In [1]: import numpy as np

In [2]: np.set_printoptions(precision=2, suppress=True, linewidth=200, floatmode="fixed")

In [3]: cent = np.array([[-0.5, -0.7, -0.4]])

In [4]: rng = np.random.default_rng(583161)

In [5]: E = np.array([[2], [5], [-3], [-1], [-3], [-4], [3], [2], [2], [2], [5]]) @ cent + 0.02 * rng.normal(size=(11, 3))

In [6]: E
Out[6]: 
array([[-0.99, -1.41, -0.77],
       [-2.49, -3.48, -1.99],
       [ 1.49,  2.08,  1.20],
       [ 0.51,  0.71,  0.39],
       [ 1.50,  2.12,  1.23],
       [ 1.99,  2.85,  1.59],
       [-1.51, -2.10, -1.20],
       [-0.98, -1.40, -0.79],
       [-0.97, -1.40, -0.78],
       [-1.00, -1.42, -0.81],
       [-2.49, -3.44, -2.02]])

In [7]: d = np.linalg.norm(E[:, None] - E[None], axis=-1)

In [8]: np.linalg.norm(E - E.mean(axis=0), axis=1)
Out[8]: array([1.04, 3.87, 3.68, 1.81, 3.72, 4.67, 2.00, 1.03, 1.02, 1.06, 3.85])

In [9]: np.linalg.matrix_rank(d ** 2)
Out[9]: np.int64(5)

In [10]: d[0]
Out[10]: array([0.00, 2.84, 4.71, 2.85, 4.76, 5.71, 0.96, 0.03, 0.03, 0.04, 2.82])

In [11]: d[:5, :5]
Out[11]: 
array([[0.00, 2.84, 4.71, 2.85, 4.76],
       [2.84, 0.00, 7.55, 5.68, 7.59],
       [4.71, 7.55, 0.00, 1.86, 0.05],
       [2.85, 5.68, 1.86, 0.00, 1.91],
       [4.76, 7.59, 0.05, 1.91, 0.00]])

In [12]: d.mean(axis=1).argmax()
Out[12]: np.int64(5)

In [13]: [round(float(x), 2) for x in np.linalg.svd(E, compute_uv=False)[:3]]
Out[13]: [9.93, 0.07, 0.03]

In [14]: np.argsort(-np.linalg.norm(E, axis=0).round(6), kind="stable")[:3]
Out[14]: array([1, 0, 2])

In [15]: np.linalg.cond(E) > 100
Out[15]: np.True_

In [16]: P = E @ np.linalg.solve(E.T @ E, E.T)

In [17]: np.allclose(P @ P, P)
Out[17]: True

In [18]: P @ E[:, 1]
Out[18]: array([-1.41, -3.48,  2.08,  0.71,  2.12,  2.85, -2.10, -1.40, -1.40, -1.42, -3.44])

In [19]: Xc = (E - E.mean(axis=0)) / E.std(axis=0)

In [20]: np.argwhere(np.abs(Xc) > 2)
Out[20]: array([], shape=(0, 2), dtype=int64)

In [21]: b = np.linalg.lstsq(np.delete(Xc, 2, axis=1), Xc[:, 2])[0]

In [22]: b
Out[22]: array([ 1.14, -0.14])

In [23]: vec = np.array([4, 6, -2])

In [24]: rhs = E @ vec

In [25]: try:
    ...:     np.linalg.solve(E, rhs)
    ...: except np.linalg.LinAlgError as e:
    ...:     print(e)
    ...: 
Last 2 dimensions of the array must be square

In [26]: np.linalg.solve(E.T @ E, E.T @ rhs)
Out[26]: array([ 4.00,  6.00, -2.00])

In [27]: np.linalg.lstsq(E, rhs)[0]
Out[27]: array([ 4.00,  6.00, -2.00])

In [28]: rhs = rhs + 0.02 * rng.normal(size=11)

In [29]: rhs
Out[29]: array([-10.86, -26.92,  16.07,   5.57,  16.25,  21.87, -16.23, -10.77, -10.73, -10.89, -26.60])

In [30]: b, *_ = np.linalg.lstsq(E, rhs)

In [31]: b.round()
Out[31]: array([ 4.00,  6.00, -2.00])

In [32]: round(float(np.linalg.norm(rhs - E @ b)), 2)
Out[32]: 0.06

In [33]: b
Out[33]: array([ 3.68,  6.15, -1.86])
